>>> import numpy as np
>>> import numpy.linalg as la
>>> np.set_printoptions(suppress=True, linewidth=160)
>>> def tidy(a):
...     return np.round(a, 3) + 0
... 
>>> E = np.array([[1, 0, 0, 0, 0, 0, 0],
...     [1, 1, 0, 0, 0, 0, 0],
...     [3, -2, 1, 0, 0, 0, 0],
...     [5, -2, 3, 1, 0, 0, 0],
...     [-4, -1, -1, -2, 1, 0, 0],
...     [5, -4, 0, 0, -4, 1, 0],
...     [-1, 1, -3, 2, 0, -4, 1]])
>>> U, s, VT = la.svd(E)
>>> np.argmax(s[:-1] / (s[1:] + 1e-6)) + 1
np.int64(6)
>>> tidy(s)
array([10.633,  5.376,  4.377,  2.621,  0.948,  0.311,  0.005])
>>> B = U[:, :6] @ np.diag(s[:6]) @ VT[:6]
>>> tidy(la.norm(E - B, 2)), tidy(s[6])
(np.float64(0.005), np.float64(0.005))
>>> la.matrix_rank(B)
np.int64(6)
>>> print(la.matrix_rank(E, rtol=0.05))
5
>>> feats = np.load("block4.npy")
>>> feats
array([[1, 2, 0, 0, 0, 0],
       [3, 0, 0, 0, 0, 0],
       [3, 5, 0, 0, 0, 0],
       [0, 0, 1, 2, 0, 0],
       [0, 0, 3, 0, 0, 0],
       [0, 0, 3, 5, 0, 0],
       [0, 0, 0, 0, 1, 2],
       [0, 0, 0, 0, 3, 0],
       [0, 0, 0, 0, 3, 5]])
>>> rng = np.random.default_rng(925327)
>>> B = feats + rng.integers(-2, 3, (9, 3)) @ rng.integers(-2, 3, (3, 6))
>>> B
array([[ 5,  4,  0, -1, -3,  0],
       [-2, -6,  0,  1,  5, -2],
       [ 9, 11,  0, -1, -5,  2],
       [ 1,  0,  1,  2,  0,  0],
       [-1, -4,  3, -1,  0, -3],
       [ 3,  2,  3,  5, -1,  1],
       [-2, -2,  0,  0,  2,  1],
       [-5, -4,  0,  2,  9,  0],
       [ 1,  4,  0,  2,  5,  9]])
>>> B - feats
array([[ 4,  2,  0, -1, -3,  0],
       [-5, -6,  0,  1,  5, -2],
       [ 6,  6,  0, -1, -5,  2],
       [ 1,  0,  0,  0,  0,  0],
       [-1, -4,  0, -1,  0, -3],
       [ 3,  2,  0,  0, -1,  1],
       [-2, -2,  0,  0,  1, -1],
       [-5, -4,  0,  2,  6,  0],
       [ 1,  4,  0,  2,  2,  4]])
>>> C2 = B.T @ B
>>> la.matrix_rank(C2)
np.int64(6)
>>> tidy(la.svd(B, compute_uv=False) ** 2)
array([470.475, 163.979,  44.739,  17.397,   8.754,   4.657])
>>> np.diag(C2)
array([151, 229,  19,  41, 170, 100])
>>> np.trace(C2), (B ** 2).sum()
(np.int64(710), np.int64(710))
>>> np.allclose(C2, C2.T)
True
>>> print(C2)
[[ 151  169    7   -6 -117   35]
 [ 169  229   -6   -7 -119   82]
 [   7   -6   19   14   -3   -6]
 [  -6   -7   14   41   36   22]
 [-117 -119   -3   36  170   26]
 [  35   82   -6   22   26  100]]
>>> (B @ B.T).shape
(9, 9)
>>> mat = np.load("layer15.npy")
>>> mat
array([[ 24.278,  -5.623,  11.679,  39.201,  -3.359, -11.88 , -63.738,  -8.952, -71.722, -23.678],
       [ 16.14 ,   3.307,  18.226,  28.965, -11.655,  -4.287, -48.929,  -7.061, -53.809,  -8.019],
       [ -7.754, -30.264,  21.991,  -0.047,  26.131,  -7.844,  -4.131,   4.391,   5.963,  36.207],
       [-11.679,  -3.055,  36.204,  -2.948,  -0.432,   5.926,  -2.742,   3.297,   8.933,  51.343],
       [  4.162,  40.574, -28.263,  -9.063, -33.761,  14.503,  19.506,  -2.716,   9.326, -37.137],
       [-23.746, -23.912,  32.868, -18.926,  22.718,   1.636,  22.761,   9.126,  42.335,  69.358],
       [-24.305, -17.748,  23.758, -22.744,  19.428,   3.748,  31.366,   9.287,  48.27 ,  59.862]])
>>> tidy(la.norm(mat, 2))
np.float64(187.886)
>>> tidy(mat[3] @ mat[4])
np.float64(-2954.404)
>>> tidy(la.norm(mat, axis=1))
array([110.878,  83.669,  59.89 ,  65.075,  75.82 , 101.474,  96.76 ])
>>> print(tidy(la.norm(mat, axis=0)))
[ 47.1    59.168  68.604  57.81   53.512  21.982  91.452  18.359 111.194 119.771]
>>> print(tidy(la.norm(mat, 1)), tidy(la.norm(mat, np.inf)))
285.604 267.386
>>> tidy(la.norm(mat) ** 2 / la.norm(mat, 2) ** 2)
np.float64(1.488)
>>> print(la.norm(mat, axis=1).argmax())
0
>>> print(mat.reshape(2, -1))
[[ 24.278  -5.623  11.679  39.201  -3.359 -11.88  -63.738  -8.952 -71.722 -23.678  16.14    3.307  18.226  28.965 -11.655  -4.287 -48.929  -7.061 -53.809
   -8.019  -7.754 -30.264  21.991  -0.047  26.131  -7.844  -4.131   4.391   5.963  36.207 -11.679  -3.055  36.204  -2.948  -0.432]
 [  5.926  -2.742   3.297   8.933  51.343   4.162  40.574 -28.263  -9.063 -33.761  14.503  19.506  -2.716   9.326 -37.137 -23.746 -23.912  32.868 -18.926
   22.718   1.636  22.761   9.126  42.335  69.358 -24.305 -17.748  23.758 -22.744  19.428   3.748  31.366   9.287  48.27   59.862]]
>>> t3 = mat.reshape(7, 2, -1)
>>> t3.shape
(7, 2, 5)
>>> np.swapaxes(t3, 1, 2)[5]
array([[-23.746,   1.636],
       [-23.912,  22.761],
       [ 32.868,   9.126],
       [-18.926,  42.335],
       [ 22.718,  69.358]])
>>> B = feats[0, 0] * feats[1:] - np.outer(feats[1:, 0], feats[0])
>>> print(B)
[[ 0 -6  0  0  0  0]
 [ 0 -1  0  0  0  0]
 [ 0  0  1  2  0  0]
 [ 0  0  3  0  0  0]
 [ 0  0  3  5  0  0]
 [ 0  0  0  0  1  2]
 [ 0  0  0  0  3  0]
 [ 0  0  0  0  3  5]]
>>> la.matrix_rank(B), la.matrix_rank(feats)
(np.int64(5), np.int64(6))
>>> np.flatnonzero(~B.round(6).any(axis=1))
array([], dtype=int64)
>>> print(feats[:, 0] / feats[0, 0])
[1. 3. 3. 0. 0. 0. 0. 0. 0.]
>>> rank = la.matrix_rank(B)
>>> print(rank)
5
>>> ns = la.svd(B)[2][rank:].T
>>> print([int(la.matrix_rank(np.delete(B, i, axis=0))) for i in range(8)])
[5, 5, 5, 5, 5, 5, 5, 5]
>>> np.allclose(B @ ns, 0)
True
>>> ns.shape
(6, 1)
>>> print([int(la.matrix_rank(B[:i])) for i in range(1, len(B) + 1)])
[1, 1, 2, 3, 3, 4, 5, 5]
>>> la.matrix_rank(B.T @ B), la.matrix_rank(B @ B.T)
(np.int64(5), np.int64(5))
>>> tidy(ns @ ns.T)
array([[1., 0., 0., 0., 0., 0.],
       [0., 0., 0., 0., 0., 0.],
       [0., 0., 0., 0., 0., 0.],
       [0., 0., 0., 0., 0., 0.],
       [0., 0., 0., 0., 0., 0.],
       [0., 0., 0., 0., 0., 0.]])
>>> ns[:, 0] / ns[np.abs(ns[:, 0]).round(6).argmax(), 0]
array([1., 0., 0., 0., 0., 0.])
>>> K = np.load("w.npy")
>>> tidy(K)
array([[-1.05 ,  1.265,  2.133,  1.084,  0.408,  1.577,  1.315,  1.31 , -0.255, -1.187],
       [ 0.657, -0.868,  2.498, -0.671, -1.123, -0.432, -0.623, -1.463, -1.982, -0.47 ],
       [ 1.313, -0.506, -0.573,  0.628, -3.052,  0.664,  0.555,  0.531,  1.06 , -1.352],
       [-1.576, -0.254, -0.987, -2.197, -0.376,  0.623,  2.189, -1.23 , -0.423, -0.8  ],
       [-1.313,  0.813, -0.716, -0.941, -1.348,  1.538, -2.143,  1.166, -1.288,  0.652],
       [-1.97 ,  1.066, -0.223,  1.738, -0.75 , -0.704, -0.963, -2.201,  0.7  , -0.771],
       [ 0.788,  0.281,  0.881, -1.287,  0.719,  2.096, -1.15 , -1.326,  2.202, -0.17 ],
       [-0.919, -0.046,  1.334, -0.175, -1.416, -0.353,  0.978,  0.073,  1.279,  2.935],
       [ 1.707,  2.171, -0.758,  0.731, -0.182,  1.034,  0.983, -1.379, -1.301,  1.267],
       [-0.525, -2.595, -0.465,  1.74 ,  0.426,  2.013,  0.141, -0.692, -0.615,  0.797]])
>>> vec = np.array([0, 4, 1, 2, 1, 5, 2])
>>> (E @ vec).argmax()
np.int64(1)
>>> E @ np.ones(7)
array([ 1.,  2.,  2.,  7., -7., -2., -4.])
>>> E @ vec
array([  0,   4,  -7,  -3,  -8, -15, -13])
>>> vec = np.array([2, 0, 0, 2, 3, 3, 1, 1, 3, 0])
>>> a = np.maximum(K @ vec, 0)
>>> tidy(a)
array([ 7.883,  0.   ,  0.986,  0.   ,  0.   ,  0.   , 11.575,  0.   ,  3.133,  7.349])
>>> print(tidy(np.tanh(K @ vec)))
[ 1.    -1.     0.756 -1.    -1.    -1.     1.    -0.989  0.996  1.   ]
>>> print(tidy(la.norm(K, axis=0)))
[4. 4. 4. 4. 4. 4. 4. 4. 4. 4.]
>>> m1 = np.array([[0, 2, 0, 2, 1, 2, 1, 0],
...     [2, 1, 1, 0, 0, 0, 1, 2],
...     [2, 1, 1, 0, 1, 1, 0, 0],
...     [2, 2, 1, 1, 2, 0, 1, 1],
...     [0, 1, 1, 0, 0, 0, 1, 1],
...     [0, 0, 1, 1, 1, 1, 1, 0],
...     [2, 0, 2, 0, 2, 1, 2, 2],
...     [1, 1, 0, 1, 1, 2, 1, 2]])
>>> print(m1)
[[0 2 0 2 1 2 1 0]
 [2 1 1 0 0 0 1 2]
 [2 1 1 0 1 1 0 0]
 [2 2 1 1 2 0 1 1]
 [0 1 1 0 0 0 1 1]
 [0 0 1 1 1 1 1 0]
 [2 0 2 0 2 1 2 2]
 [1 1 0 1 1 2 1 2]]
>>> theta = np.radians(15)
>>> Rm = np.eye(8)
>>> Rm[6, 6] = Rm[2, 2] = np.cos(theta)
>>> Rm[6, 2], Rm[2, 6] = -np.sin(theta), np.sin(theta)
>>> tidy(Rm)
array([[ 1.   ,  0.   ,  0.   ,  0.   ,  0.   ,  0.   ,  0.   ,  0.   ],
       [ 0.   ,  1.   ,  0.   ,  0.   ,  0.   ,  0.   ,  0.   ,  0.   ],
       [ 0.   ,  0.   ,  0.966,  0.   ,  0.   ,  0.   ,  0.259,  0.   ],
       [ 0.   ,  0.   ,  0.   ,  1.   ,  0.   ,  0.   ,  0.   ,  0.   ],
       [ 0.   ,  0.   ,  0.   ,  0.   ,  1.   ,  0.   ,  0.   ,  0.   ],
       [ 0.   ,  0.   ,  0.   ,  0.   ,  0.   ,  1.   ,  0.   ,  0.   ],
       [ 0.   ,  0.   , -0.259,  0.   ,  0.   ,  0.   ,  0.966,  0.   ],
       [ 0.   ,  0.   ,  0.   ,  0.   ,  0.   ,  0.   ,  0.   ,  1.   ]])
>>> B = m1 @ Rm.T
>>> tidy(la.svd(m1, compute_uv=False)), tidy(la.svd(B, compute_uv=False))
(array([7.975, 3.654, 2.356, 2.172, 1.744, 1.153, 0.59 , 0.237]), array([7.975, 3.654, 2.356, 2.172, 1.744, 1.153, 0.59 , 0.237]))
>>> tidy(B)
array([[ 0.   ,  2.   ,  0.259,  2.   ,  1.   ,  2.   ,  0.966,  0.   ],
       [ 2.   ,  1.   ,  1.225,  0.   ,  0.   ,  0.   ,  0.707,  2.   ],
       [ 2.   ,  1.   ,  0.966,  0.   ,  1.   ,  1.   , -0.259,  0.   ],
       [ 2.   ,  2.   ,  1.225,  1.   ,  2.   ,  0.   ,  0.707,  1.   ],
       [ 0.   ,  1.   ,  1.225,  0.   ,  0.   ,  0.   ,  0.707,  1.   ],
       [ 0.   ,  0.   ,  1.225,  1.   ,  1.   ,  1.   ,  0.707,  0.   ],
       [ 2.   ,  0.   ,  2.449,  0.   ,  2.   ,  1.   ,  1.414,  2.   ],
       [ 1.   ,  1.   ,  0.259,  1.   ,  1.   ,  2.   ,  0.966,  2.   ]])
>>> np.allclose(m1 @ m1.T, B @ B.T)
True
>>> np.allclose(la.norm(m1, axis=1), la.norm(B, axis=1))
True
>>> tidy(la.norm(m1) ** 2 / la.norm(m1, 2) ** 2)
np.float64(1.446)
>>> tidy(la.norm(m1[4], 1)), tidy(la.norm(m1[4], np.inf))
(np.float64(4.0), np.float64(1.0))
>>> tidy(la.norm(m1[4] - m1[7]))
np.float64(3.0)
>>> tidy(la.norm(m1, 2))
np.float64(7.975)
>>> m1[4] @ m1[7]
np.int64(4)
>>> la.norm(m1, axis=1).argmax()
np.int64(6)
